$ python -q
>>> import numpy as np
>>> np.set_printoptions(precision=3, suppress=True, linewidth=160, floatmode="fixed")
>>> rd = lambda a: np.round(a, 3) + 0
>>> J = np.loadtxt("m.csv", delimiter=",")
>>> J
array([[1.006, 5.015, 9.018, 8.994, 3.009],
       [1.028, 5.024, 8.966, 8.993, 3.013],
       [0.975, 4.976, 9.039, 9.016, 2.978],
       [0.982, 4.979, 8.983, 9.005, 2.967],
       [0.992, 4.989, 8.991, 9.007, 3.025],
       [0.996, 4.966, 8.993, 9.015, 2.989],
       [1.006, 5.010, 9.006, 8.991, 3.011],
       [1.025, 5.007, 9.025, 9.055, 2.963],
       [1.001, 5.022, 9.011, 9.032, 3.007],
       [1.012, 4.980, 8.959, 9.013, 3.014],
       [0.975, 4.996, 9.021, 8.994, 2.998],
       [0.999, 5.024, 9.000, 9.045, 3.025],
       [0.990, 5.008, 8.997, 9.007, 2.968],
       [1.038, 4.994, 8.986, 9.010, 3.008],
       [2.016, 1.988, 1.008, 3.989, 4.973],
       [2.002, 2.011, 1.026, 3.985, 4.976],
       [1.987, 1.955, 0.996, 3.969, 5.026],
       [1.979, 1.985, 1.004, 4.010, 4.978],
       [1.981, 2.018, 1.015, 3.988, 5.025],
       [2.013, 2.007, 1.003, 3.984, 5.025],
       [1.976, 2.005, 0.979, 3.997, 4.968],
       [1.979, 2.001, 1.011, 3.991, 5.009],
       [1.964, 2.024, 1.009, 4.047, 5.004],
       [2.017, 2.009, 0.962, 3.995, 4.986],
       [2.006, 1.968, 0.977, 3.978, 5.007],
       [1.999, 2.006, 1.029, 4.011, 4.970],
       [1.982, 2.001, 1.026, 3.963, 4.989],
       [1.990, 1.993, 0.982, 3.980, 4.966]])
>>> x0 = np.array([-1, -3, -3, 2, 3])
>>> a = np.maximum(J @ x0, 0)
>>> rd(J.T @ a)
array([333.882, 334.828, 167.900, 669.028, 836.821])
>>> J * (a > 1e-9)[:, None]
array([[0.000, 0.000, 0.000, 0.000, 0.000],
       [0.000, 0.000, 0.000, 0.000, 0.000],
       [0.000, 0.000, 0.000, 0.000, 0.000],
       [0.000, 0.000, 0.000, 0.000, 0.000],
       [0.000, 0.000, 0.000, 0.000, 0.000],
       [0.000, 0.000, 0.000, 0.000, 0.000],
       [0.000, 0.000, 0.000, 0.000, 0.000],
       [0.000, 0.000, 0.000, 0.000, 0.000],
       [0.000, 0.000, 0.000, 0.000, 0.000],
       [0.000, 0.000, 0.000, 0.000, 0.000],
       [0.000, 0.000, 0.000, 0.000, 0.000],
       [0.000, 0.000, 0.000, 0.000, 0.000],
       [0.000, 0.000, 0.000, 0.000, 0.000],
       [0.000, 0.000, 0.000, 0.000, 0.000],
       [2.016, 1.988, 1.008, 3.989, 4.973],
       [2.002, 2.011, 1.026, 3.985, 4.976],
       [1.987, 1.955, 0.996, 3.969, 5.026],
       [1.979, 1.985, 1.004, 4.010, 4.978],
       [1.981, 2.018, 1.015, 3.988, 5.025],
       [2.013, 2.007, 1.003, 3.984, 5.025],
       [1.976, 2.005, 0.979, 3.997, 4.968],
       [1.979, 2.001, 1.011, 3.991, 5.009],
       [1.964, 2.024, 1.009, 4.047, 5.004],
       [2.017, 2.009, 0.962, 3.995, 4.986],
       [2.006, 1.968, 0.977, 3.978, 5.007],
       [1.999, 2.006, 1.029, 4.011, 4.970],
       [1.982, 2.001, 1.026, 3.963, 4.989],
       [1.990, 1.993, 0.982, 3.980, 4.966]])
